$ python -q
>>> import numpy as np
>>> np.set_printoptions(precision=2, suppress=True, linewidth=160)
>>> tidy = lambda a: np.round(a, 2) + 0
>>> mat = np.loadtxt("w.csv", delimiter=",")
>>> mat
array([[ -7.,   4.,  -2.,  -5.],
       [-10.,   6.,  -2.,  -6.],
       [-10.,   5.,  -1.,  -6.],
       [  8.,  -4.,   2.,   6.]])
>>> rng = np.random.default_rng(833522)
>>> labels = rng.permutation(4)
>>> labels
array([1, 0, 2, 3])
>>> B = mat[labels][:, labels]
>>> np.diag(B)
array([ 6., -7., -1.,  6.])
>>> r = np.linalg.matrix_rank(mat)
>>> r
np.int64(3)
>>> null = np.linalg.svd(mat)[2][r:].T
>>> [int(np.linalg.matrix_rank(mat[:, :j + 1])) for j in range(4)]
[1, 2, 3, 3]
>>> null.shape
(4, 1)
>>> [int(np.linalg.matrix_rank(np.delete(mat, i, axis=0))) for i in range(4)]
[3, 3, 3, 3]
>>> tidy(null[:, 0] / null[np.abs(null[:, 0]).round(6).argmax(), 0])
array([ 1.,  1.,  1., -1.])
>>> mat @ null
array([[0.],
       [0.],
       [0.],
       [0.]])
>>> tidy(null @ null.T)
array([[ 0.25,  0.25,  0.25, -0.25],
       [ 0.25,  0.25,  0.25, -0.25],
       [ 0.25,  0.25,  0.25, -0.25],
       [-0.25, -0.25, -0.25,  0.25]])
>>> np.allclose(mat @ null, 0)
True
>>> np.linalg.matrix_rank(mat.T @ mat), np.linalg.matrix_rank(mat @ mat.T)
(np.int64(3), np.int64(3))
>>> feats = np.load("m.npy")
>>> tidy(feats)
array([[ 0.98, -0.02, -0.16, -0.12, -0.07],
       [-0.02,  0.98, -0.16, -0.12, -0.07],
       [-0.16, -0.16, -0.15, -0.82, -0.49],
       [-0.12, -0.12, -0.82,  0.41, -0.35],
       [-0.07, -0.07, -0.49, -0.35,  0.79]])
>>> tidy(np.linalg.eigvalsh(feats).min())
np.float64(-1.0)
>>> [round(float(np.linalg.det(feats[:i, :i])), 2) + 0 for i in range(1, 6)]
[0.98, 0.95, -0.2, -0.79, -1.0]
>>> J = np.load("arr.npy")
>>> tidy(J)
array([[ 0.38,  0.27, -0.62, -0.09, -0.62],
       [ 0.27,  0.89,  0.27,  0.04,  0.27],
       [-0.62,  0.27,  0.38, -0.09, -0.62],
       [-0.09,  0.04, -0.09,  0.99, -0.09],
       [-0.62,  0.27, -0.62, -0.09,  0.38]])
>>> np.allclose(J @ J.T, J.T @ J)
True
>>> tidy(np.linalg.det(J))
np.float64(-1.0)
>>> tidy(np.sort(np.abs(np.linalg.eigvals(J))))
array([1., 1., 1., 1., 1.])
>>> tidy((J + J.T) / 2)
array([[ 0.38,  0.27, -0.62, -0.09, -0.62],
       [ 0.27,  0.89,  0.27,  0.04,  0.27],
       [-0.62,  0.27,  0.38, -0.09, -0.62],
       [-0.09,  0.04, -0.09,  0.99, -0.09],
       [-0.62,  0.27, -0.62, -0.09,  0.38]])
>>> B = feats / np.sqrt((feats ** 2).mean(axis=1, keepdims=True))
>>> np.linalg.matrix_rank(feats - feats.mean(axis=1, keepdims=True))
np.int64(4)
>>> tidy(np.linalg.norm(B, axis=1))
array([2.24, 2.24, 2.24, 2.24, 2.24])
>>> np.linalg.matrix_rank(B) == np.linalg.matrix_rank(feats)
np.True_
>>> tidy(np.einsum("ii->", J))
np.float64(3.0)
>>> tidy(np.linalg.det(J.T))
np.float64(-1.0)
>>> tidy(np.linalg.det(2 * J)), tidy(np.linalg.det(J))
(np.float64(-32.0), np.float64(-1.0))
>>> tidy(np.linalg.det(J[::-1]))
np.float64(-1.0)
>>> np.einsum("ij,ji->", J, J)
np.float64(5.0)
>>> tidy(np.kron(np.eye(2, dtype=int), J))
array([[ 0.38,  0.27, -0.62, -0.09, -0.62,  0.  ,  0.  ,  0.  ,  0.  ,  0.  ],
       [ 0.27,  0.89,  0.27,  0.04,  0.27,  0.  ,  0.  ,  0.  ,  0.  ,  0.  ],
       [-0.62,  0.27,  0.38, -0.09, -0.62,  0.  ,  0.  ,  0.  ,  0.  ,  0.  ],
       [-0.09,  0.04, -0.09,  0.99, -0.09,  0.  ,  0.  ,  0.  ,  0.  ,  0.  ],
       [-0.62,  0.27, -0.62, -0.09,  0.38,  0.  ,  0.  ,  0.  ,  0.  ,  0.  ],
       [ 0.  ,  0.  ,  0.  ,  0.  ,  0.  ,  0.38,  0.27, -0.62, -0.09, -0.62],
       [ 0.  ,  0.  ,  0.  ,  0.  ,  0.  ,  0.27,  0.89,  0.27,  0.04,  0.27],
       [ 0.  ,  0.  ,  0.  ,  0.  ,  0.  , -0.62,  0.27,  0.38, -0.09, -0.62],
       [ 0.  ,  0.  ,  0.  ,  0.  ,  0.  , -0.09,  0.04, -0.09,  0.99, -0.09],
       [ 0.  ,  0.  ,  0.  ,  0.  ,  0.  , -0.62,  0.27, -0.62, -0.09,  0.38]])
>>> tidy(np.linalg.eigvals(J))
array([ 1., -1.,  1.,  1.,  1.])
>>> tidy(np.linalg.eigvals(J).sum().real)
np.float64(3.0)
>>> arr = np.loadtxt("sample17.csv", delimiter=",")
>>> tidy(arr)
array([[0.5 , 0.  , 0.  , 0.  , 0.  , 0.  , 0.5 ],
       [0.25, 0.25, 0.  , 0.  , 0.25, 0.  , 0.25],
       [0.5 , 0.  , 0.5 , 0.  , 0.  , 0.  , 0.  ],
       [0.  , 0.25, 0.25, 0.25, 0.  , 0.  , 0.25],
       [0.33, 0.  , 0.  , 0.  , 0.33, 0.  , 0.33],
       [0.  , 0.  , 0.  , 0.  , 0.  , 0.5 , 0.5 ],
       [0.25, 0.  , 0.  , 0.25, 0.  , 0.  , 0.5 ]])
>>> arr @ np.ones(7)
array([1., 1., 1., 1., 1., 1., 1.])
>>> tidy(np.linalg.matrix_power(arr, 2))
array([[0.38, 0.  , 0.  , 0.12, 0.  , 0.  , 0.5 ],
       [0.33, 0.06, 0.  , 0.06, 0.15, 0.  , 0.4 ],
       [0.5 , 0.  , 0.25, 0.  , 0.  , 0.  , 0.25],
       [0.25, 0.12, 0.19, 0.12, 0.06, 0.  , 0.25],
       [0.36, 0.  , 0.  , 0.08, 0.11, 0.  , 0.44],
       [0.12, 0.  , 0.  , 0.12, 0.  , 0.25, 0.5 ],
       [0.25, 0.06, 0.06, 0.19, 0.  , 0.  , 0.44]])
>>> p = np.eye(7)[6]
>>> for _ in range(5):
...     p = p @ arr
...     print(p.round(2))
... 
[0.25 0.   0.   0.25 0.   0.   0.5 ]
[0.25 0.06 0.06 0.19 0.   0.   0.44]
[0.28 0.06 0.08 0.16 0.02 0.   0.41]
[0.3  0.05 0.08 0.14 0.02 0.   0.4 ]
[0.31 0.05 0.07 0.14 0.02 0.   0.41]
